% python3 -q
>>> import numpy as np
>>> from numpy import linalg as LA
>>> np.set_printoptions(precision=2, suppress=True, linewidth=120, floatmode="fixed")
>>> rng = np.random.default_rng(2987)
>>> X = (rng.random((13, 13)) < 0.3) + np.eye(13)
>>> X /= X.sum(axis=1, keepdims=True)
>>> X
array([[0.20, 0.00, 0.20, 0.00, 0.20, 0.00, 0.00, 0.20, 0.00, 0.00, 0.00, 0.20, 0.00],
       [0.00, 0.29, 0.14, 0.14, 0.00, 0.00, 0.14, 0.00, 0.00, 0.14, 0.00, 0.14, 0.00],
       [0.00, 0.00, 0.33, 0.00, 0.00, 0.33, 0.00, 0.00, 0.00, 0.00, 0.00, 0.33, 0.00],
       [0.14, 0.00, 0.00, 0.14, 0.00, 0.00, 0.14, 0.14, 0.14, 0.00, 0.14, 0.14, 0.00],
       [0.33, 0.00, 0.00, 0.33, 0.33, 0.00, 0.00, 0.00, 0.00, 0.00, 0.00, 0.00, 0.00],
       [0.00, 0.00, 0.00, 0.00, 0.00, 1.00, 0.00, 0.00, 0.00, 0.00, 0.00, 0.00, 0.00],
       [0.12, 0.00, 0.12, 0.12, 0.00, 0.00, 0.25, 0.12, 0.00, 0.12, 0.00, 0.12, 0.00],
       [0.00, 0.00, 0.00, 0.00, 0.33, 0.00, 0.00, 0.33, 0.00, 0.33, 0.00, 0.00, 0.00],
       [0.17, 0.00, 0.00, 0.00, 0.17, 0.00, 0.00, 0.00, 0.33, 0.17, 0.17, 0.00, 0.00],
       [0.25, 0.00, 0.00, 0.25, 0.25, 0.00, 0.00, 0.00, 0.00, 0.25, 0.00, 0.00, 0.00],
       [0.00, 0.20, 0.20, 0.00, 0.20, 0.00, 0.00, 0.00, 0.00, 0.00, 0.20, 0.20, 0.00],
       [0.00, 0.17, 0.00, 0.00, 0.00, 0.00, 0.17, 0.17, 0.00, 0.17, 0.00, 0.17, 0.17],
       [0.00, 0.00, 0.00, 0.25, 0.25, 0.00, 0.00, 0.00, 0.00, 0.25, 0.00, 0.00, 0.25]])
>>> r0, r1 = X[0], X[10]
>>> np.round(r0 @ r1, 2)
np.float64(0.12)
>>> pr = (r0 @ r1) / (r0 @ r0) * r0
>>> pr
array([0.12, 0.00, 0.12, 0.00, 0.12, 0.00, 0.00, 0.12, 0.00, 0.00, 0.00, 0.12, 0.00])
>>> round(float((r1 - pr) @ r0), 2)
0.0
>>> round(float(LA.norm(r0 + r1) ** 2 + LA.norm(r0 - r1) ** 2), 2)
0.8
>>> labels = rng.permutation(13)
>>> out = X[:, labels] * rng.choice([-1, 1], 13)
>>> out
array([[-0.20, -0.00,  0.00, -0.00, -0.00, -0.20,  0.00, -0.20,  0.00, -0.00,  0.00,  0.20,  0.20],
       [-0.00, -0.14,  0.00, -0.14, -0.00, -0.14,  0.29, -0.00,  0.00, -0.00,  0.14,  0.14,  0.00],
       [-0.00, -0.00,  0.00, -0.00, -0.00, -0.33,  0.00, -0.00,  0.00, -0.33,  0.00,  0.33,  0.00],
       [-0.14, -0.14,  0.14, -0.14, -0.14, -0.14,  0.00, -0.14,  0.00, -0.00,  0.00,  0.00,  0.00],
       [-0.00, -0.00,  0.00, -0.33, -0.00, -0.00,  0.00, -0.33,  0.00, -0.00,  0.00,  0.00,  0.33],
       [-0.00, -0.00,  0.00, -0.00, -0.00, -0.00,  0.00, -0.00,  0.00, -1.00,  0.00,  0.00,  0.00],
       [-0.12, -0.25,  0.00, -0.12, -0.00, -0.12,  0.00, -0.12,  0.00, -0.00,  0.12,  0.12,  0.00],
       [-0.33, -0.00,  0.00, -0.00, -0.00, -0.00,  0.00, -0.00,  0.00, -0.00,  0.33,  0.00,  0.33],
       [-0.00, -0.00,  0.17, -0.00, -0.33, -0.00,  0.00, -0.17,  0.00, -0.00,  0.17,  0.00,  0.17],
       [-0.00, -0.00,  0.00, -0.25, -0.00, -0.00,  0.00, -0.25,  0.00, -0.00,  0.25,  0.00,  0.25],
       [-0.00, -0.00,  0.20, -0.00, -0.00, -0.20,  0.20, -0.00,  0.00, -0.00,  0.00,  0.20,  0.20],
       [-0.17, -0.17,  0.00, -0.00, -0.00, -0.17,  0.17, -0.00,  0.17, -0.00,  0.17,  0.00,  0.00],
       [-0.00, -0.00,  0.00, -0.25, -0.00, -0.00,  0.00, -0.00,  0.25, -0.00,  0.25,  0.00,  0.25]])
>>> left, _, Vt = LA.svd(X.T @ out)
>>> labels
array([ 7,  6, 10,  3,  8, 11,  1,  0, 12,  5,  9,  2,  4])
